% python3 -q
>>> import numpy as np
>>> import numpy.linalg as la
>>> np.set_printoptions(precision=4, suppress=True, linewidth=140)
>>> A = np.load("a.npy")
>>> print(A)
[[ 0.6     1.1     0.1    -0.6     1.2    -2.2126  1.3     0.2     0.3    -0.9    -0.8   ]
 [-1.1    -0.9    -1.1    -1.      0.4     1.7646  0.6     1.1    -0.2     0.3    -0.2   ]
 [-0.7     2.2     0.8    -0.1    -1.     -4.303   0.3    -1.1     1.5     0.6     0.9   ]
 [-0.9     0.8     0.1    -0.7    -0.6    -1.5636 -1.7     0.1     0.9    -1.1     0.    ]
 [ 0.      0.      0.8    -0.6     0.6    -0.0014 -0.3    -0.8    -2.2     1.      1.8   ]
 [ 0.      0.3    -1.9    -2.2     0.2    -0.529  -0.5    -0.2    -0.4     0.3     0.2   ]
 [-1.9     0.      1.4     0.6    -1.1     0.0652 -0.4    -0.2    -0.6    -0.4     0.3   ]
 [-0.1    -0.6    -1.2     1.6    -0.3     1.1898 -0.6     1.7     1.5     0.8    -0.5   ]
 [ 1.1    -1.7    -1.6     0.1     1.1     3.3832 -0.8     0.7    -1.6    -0.9     1.6   ]
 [ 0.      0.8     0.1     0.4     1.1    -1.6287  1.9    -0.7    -0.4     0.6     1.5   ]
 [-0.2     0.4    -1.3     0.4    -1.3    -0.7672 -0.7    -1.1     0.4     0.2    -1.6   ]
 [ 0.9    -1.2     0.4     0.1     1.8     2.3969 -1.5    -0.2    -1.6     0.8     2.1   ]
 [ 1.     -0.1    -1.4     1.7    -1.9     0.2546 -1.5    -2.2    -0.5     0.7     2.2   ]
 [-0.7     1.5    -1.7     0.6     0.6    -2.9013  0.9    -1.      1.2     0.7    -0.5   ]
 [-1.2    -1.2     1.3     0.9     0.8     2.4986 -0.6     0.5    -0.6    -0.4    -0.4   ]
 [ 0.4    -2.2    -1.2     0.1     0.6     4.4117 -0.6    -1.     -0.6     1.1     0.7   ]
 [ 2.7     1.6     0.3    -0.8    -0.5    -3.15   -0.1     0.3     0.3     1.     -0.8   ]
 [ 0.9     0.6    -1.1    -0.2     1.7    -1.2125  0.4     2.1     0.5    -1.4     0.3   ]
 [-2.      0.      0.4     0.     -0.3     0.0158 -0.5    -0.7    -2.2     1.1     0.4   ]
 [ 2.     -1.7    -1.2    -0.8     1.3     3.4131  0.2    -0.2    -0.7    -0.5     1.1   ]
 [ 0.1    -0.4     0.7     2.     -1.3     0.9074  0.1     0.2    -1.      0.9     1.6   ]
 [ 0.3    -0.4    -0.8     0.8    -0.4     0.7965  0.1    -0.8     2.     -1.1     1.2   ]
 [-0.6     0.4     0.9     1.5     0.8    -0.7493  0.3    -0.8    -0.5    -0.4     0.8   ]
 [-1.6     0.7    -0.5     0.2    -0.7    -1.5216 -0.8     0.9    -1.1     1.8     0.    ]
 [ 0.9    -0.4     1.      1.      0.3     0.7337 -0.9     1.     -0.8    -1.9     0.1   ]
 [ 0.     -1.4    -0.8     0.2    -1.9     2.7773  0.1     0.      0.3     1.     -2.    ]]
>>> labels = A[:, 3] > np.median(A[:, 3])
>>> u = A[labels].mean(axis=0) - A[~labels].mean(axis=0)
>>> print(labels.astype(int))
[0 0 0 0 0 0 1 1 0 1 1 0 1 1 1 0 0 0 0 0 1 1 1 1 1 1]
>>> print(np.argsort(-np.abs(u).round(6), kind="stable"))
[ 3  4  0  8 10  2  7  6  9  5  1]
>>> print(u)
[-0.6077  0.0308  0.2231  1.4308 -0.9077 -0.0583  0.0846 -0.2154  0.4538  0.0846 -0.3538]
>>> print(round(float((((A - A.mean(axis=0)) @ u > 0) == labels).mean()), 4))
0.8077
